>>> import numpy as np
>>> import numpy.linalg as la
>>> np.set_printoptions(suppress=True, linewidth=140)
>>> def rd(a):
...     return np.round(a, 1) + 0
... 
>>> K = np.load("run13.npy")
>>> rd(K)
array([[ 0.1,  0.1,  0. ,  0. ,  0.1,  0. ,  0.1,  0.2],
       [ 0.1,  0.7,  0. ,  0.2,  0.2,  0.3,  0.2,  0.1],
       [ 0. ,  0. ,  0.4, -0.3,  0.3,  0.2, -0.2, -0.1],
       [ 0. ,  0.2, -0.3,  0.3, -0.2,  0.1,  0.2, -0.1],
       [ 0.1,  0.2,  0.3, -0.2,  0.3,  0.1, -0.1,  0.2],
       [ 0. ,  0.3,  0.2,  0.1,  0.1,  0.4,  0. , -0.3],
       [ 0.1,  0.2, -0.2,  0.2, -0.1,  0. ,  0.1,  0.1],
       [ 0.2,  0.1, -0.1, -0.1,  0.2, -0.3,  0.1,  0.7]])
>>> def softmax(z):
...     e = np.exp(z - z.max(axis=-1, keepdims=True))
...     return e / e.sum(axis=-1, keepdims=True)
... 
>>> rd(softmax(K[2] + 3))
array([0.1, 0.1, 0.2, 0.1, 0.2, 0.1, 0.1, 0.1])
>>> att = K @ K.T / np.sqrt(8)
>>> rd(softmax(att)[2] @ K)
array([0.1, 0.2, 0.1, 0. , 0.1, 0.1, 0.1, 0.1])
>>> print(softmax(att).round(6).argmax(axis=1))
[7 1 2 3 4 5 1 7]
>>> rng = np.random.default_rng(91)
>>> mat = rng.normal(size=(30, 10)) + 5 * np.array([5, 0, -8, -4, 0, -1, 8, 2, -5, 1])
>>> rd(mat)
array([[ 25.1,   0.7, -41.3, -20.5,   0.6,  -5.2,  39.7,   9.8, -25.6,   4.4],
       [ 25.7,   0.7, -39.9, -18.6,  -0.8,  -4.4,  40.9,  11.8, -24.5,   4.9],
       [ 25.7,   0.1, -39.5, -19. ,   0.3,  -5. ,  40.5,  10.4, -25.5,   4.2],
       [ 26.3,   0.8, -39.5, -19.4,   1.5,  -4.5,  39.8,  11. , -24.3,   6.4],
       [ 26.5,  -0.2, -40.6, -21.3,   1.1,  -7. ,  41.5,   8.3, -24.9,   5.4],
       [ 26.7,   0.6, -41.3, -19.4,  -1.9,  -5.2,  39.2,   9.6, -26.2,   6.3],
       [ 25. ,  -1.1, -41.3, -19.4,   1.1,  -5.3,  39.9,   9.8, -24.3,   5.9],
       [ 26.2,   0.7, -39.7, -21.4,   1.6,  -5.7,  40.9,   8.4, -25.3,   4.8],
       [ 25.1,  -0.1, -40.9, -20.2,   1.7,  -5.6,  39.8,   9.6, -23.9,   5.5],
       [ 24.2,   0.4, -39. , -19.9,   1.8,  -4.9,  41.3,  10. , -24. ,   4.4],
       [ 24.2,   1. , -40.1, -20.9,   1. ,  -4.7,  40.5,   8.5, -25.6,   4.5],
       [ 26.2,   1.1, -40.4, -21.9,  -0.1,  -4.1,  38.9,   9.6, -25.6,   5.7],
       [ 24.7,  -1.3, -38.6, -19.3,   2.2,  -4.5,  40.1,   9.4, -22.9,   7.6],
       [ 22.8,  -1.1, -41.3, -20.9,   0.6,  -5.6,  40.7,   9.8, -24. ,   6.5],
       [ 25.7,  -0.4, -38.9, -20.2,  -0.1,  -3.8,  40.4,   9.7, -23.4,   5.3],
       [ 25.8,  -0.7, -38.8, -20.6,  -0.7,  -4.7,  41.3,  10.2, -23.3,   4.7],
       [ 24.4,  -1.3, -40.9, -19.4,  -1. ,  -4.3,  39.3,  11.5, -26.3,   4.8],
       [ 24.2,  -1.2, -40.5, -19.8,   1.2,  -6.2,  41.3,   8.8, -24.2,   4.5],
       [ 23.7,  -0.3, -39.3, -20.2,   0.7,  -3. ,  39.3,  10.7, -24. ,   4.5],
       [ 24.4,  -0.7, -40.8, -20.2,   2. ,  -4.4,  40.7,   7.5, -25.5,   4.9],
       [ 27.1,  -0.6, -40.4, -18.6,   0.7,  -5.7,  42.1,  10. , -23.6,   5.2],
       [ 23.5,  -0.8, -40.1, -20.2,   0.2,  -3.3,  40.5,   8.7, -24.6,   4.7],
       [ 24.9,  -2.7, -39.8, -19.1,  -0.9,  -5.9,  39.5,   9.1, -24.1,   5.3],
       [ 25.1,  -1.5, -39.9, -18.2,  -0.4,  -7. ,  40.1,   9.5, -26.4,   5.5],
       [ 25.2,   1. , -39.4, -17. ,   0.9,  -5.1,  39.4,   9.8, -26. ,   5.9],
       [ 24.9,   2.1, -40. , -21. ,   0.1,  -5.5,  40.2,  11.1, -24.5,   4.1],
       [ 25.8,  -0.8, -39.9, -19.7,   0.7,  -4.2,  39.6,   9.7, -25.4,   3.9],
       [ 25.4,   0.8, -39.1, -19.7,   0.3,  -4.7,  39.6,  10.8, -25.6,   4. ],
       [ 25.6,   0.1, -38.9, -21. ,   0.5,  -3.3,  39.6,  10.2, -25.2,   4.3],
       [ 24.6,   0.8, -40.2, -20.6,   1.8,  -4. ,  39.3,  10. , -24.5,   5.2]])
>>> Uu, sv, Vt = la.svd(K)
>>> V = Vt[:(sv > 1e-8).sum()]
>>> x = K[7] + 5 * K[2] + rng.integers(2) * np.eye(8)[1]
>>> rd(x)
array([ 0.1,  1.3,  2. , -1.6,  1.6,  0.5, -0.8,  0.3])
>>> rd(V.T @ V)
array([[ 0.1,  0.1,  0. ,  0. ,  0.1,  0. ,  0.1,  0.2],
       [ 0.1,  0.7,  0. ,  0.2,  0.2,  0.3,  0.2,  0.1],
       [ 0. ,  0. ,  0.4, -0.3,  0.3,  0.2, -0.2, -0.1],
       [ 0. ,  0.2, -0.3,  0.3, -0.2,  0.1,  0.2, -0.1],
       [ 0.1,  0.2,  0.3, -0.2,  0.3,  0.1, -0.1,  0.2],
       [ 0. ,  0.3,  0.2,  0.1,  0.1,  0.4,  0. , -0.3],
       [ 0.1,  0.2, -0.2,  0.2, -0.1,  0. ,  0.1,  0.1],
       [ 0.2,  0.1, -0.1, -0.1,  0.2, -0.3,  0.1,  0.7]])
>>> rd(la.norm(x - V.T @ V @ x))
np.float64(0.6)
>>> arr = np.loadtxt("test9.csv", delimiter=",")
>>> rd(arr)
array([[-0.2, -1.5,  0.1,  0.3, -0.4,  0.6,  0.7,  0.2, -0.2,  0.6, -0.3, -0.2],
       [-1.5,  0.4, -0.5, -0.5,  0.9, -0.2,  0.7,  0.9,  0.9,  0.1,  0.1,  0.6],
       [ 0.1, -0.5,  0.3,  0.2,  0.7, -0.5,  0.2,  0.3,  0.1,  0. ,  0.3,  1.1],
       [ 0.3, -0.5,  0.2,  0.3, -0.2, -0.9,  0.5, -0.7,  1. ,  1.2, -0.7,  0.1],
       [-0.4,  0.9,  0.7, -0.2, -0.4,  0.6,  0.4, -0.3, -0.6,  1.6,  0.2, -0.2],
       [ 0.6, -0.2, -0.5, -0.9,  0.6,  0.8,  0.7,  0.2,  0.6,  0. ,  0.5,  0.4],
       [ 0.7,  0.7,  0.2,  0.5,  0.4,  0.7,  0.6, -0.5,  0.1, -0.8, -0.7,  0.1],
       [ 0.2,  0.9,  0.3, -0.7, -0.3,  0.2, -0.5,  0.8,  0.3, -0.3, -0.8,  0.5],
       [-0.2,  0.9,  0.1,  1. , -0.6,  0.6,  0.1,  0.3,  0.1, -0.1,  0.4, -0.8],
       [ 0.6,  0.1,  0. ,  1.2,  1.6,  0. , -0.8, -0.3, -0.1, -0.4,  0. , -0.1],
       [-0.3,  0.1,  0.3, -0.7,  0.2,  0.5, -0.7, -0.8,  0.4,  0. ,  0.7,  0.3],
       [-0.2,  0.6,  1.1,  0.1, -0.2,  0.4,  0.1,  0.5, -0.8, -0.1,  0.3,  0.9]])
>>> la.lstsq(arr[:-1].T, arr[-1])[2]
np.int32(11)
>>> np.unique(arr.round(6), axis=0).shape
(12, 12)
>>> rd(arr @ la.pinv(arr) @ arr)
array([[-0.2, -1.5,  0.1,  0.3, -0.4,  0.6,  0.7,  0.2, -0.2,  0.6, -0.3, -0.2],
       [-1.5,  0.4, -0.5, -0.5,  0.9, -0.2,  0.7,  0.9,  0.9,  0.1,  0.1,  0.6],
       [ 0.1, -0.5,  0.3,  0.2,  0.7, -0.5,  0.2,  0.3,  0.1,  0. ,  0.3,  1.1],
       [ 0.3, -0.5,  0.2,  0.3, -0.2, -0.9,  0.5, -0.7,  1. ,  1.2, -0.7,  0.1],
       [-0.4,  0.9,  0.7, -0.2, -0.4,  0.6,  0.4, -0.3, -0.6,  1.6,  0.2, -0.2],
       [ 0.6, -0.2, -0.5, -0.9,  0.6,  0.8,  0.7,  0.2,  0.6,  0. ,  0.5,  0.4],
       [ 0.7,  0.7,  0.2,  0.5,  0.4,  0.7,  0.6, -0.5,  0.1, -0.8, -0.7,  0.1],
       [ 0.2,  0.9,  0.3, -0.7, -0.3,  0.2, -0.5,  0.8,  0.3, -0.3, -0.8,  0.5],
       [-0.2,  0.9,  0.1,  1. , -0.6,  0.6,  0.1,  0.3,  0.1, -0.1,  0.4, -0.8],
       [ 0.6,  0.1,  0. ,  1.2,  1.6,  0. , -0.8, -0.3, -0.1, -0.4,  0. , -0.1],
       [-0.3,  0.1,  0.3, -0.7,  0.2,  0.5, -0.7, -0.8,  0.4,  0. ,  0.7,  0.3],
       [-0.2,  0.6,  1.1,  0.1, -0.2,  0.4,  0.1,  0.5, -0.8, -0.1,  0.3,  0.9]])
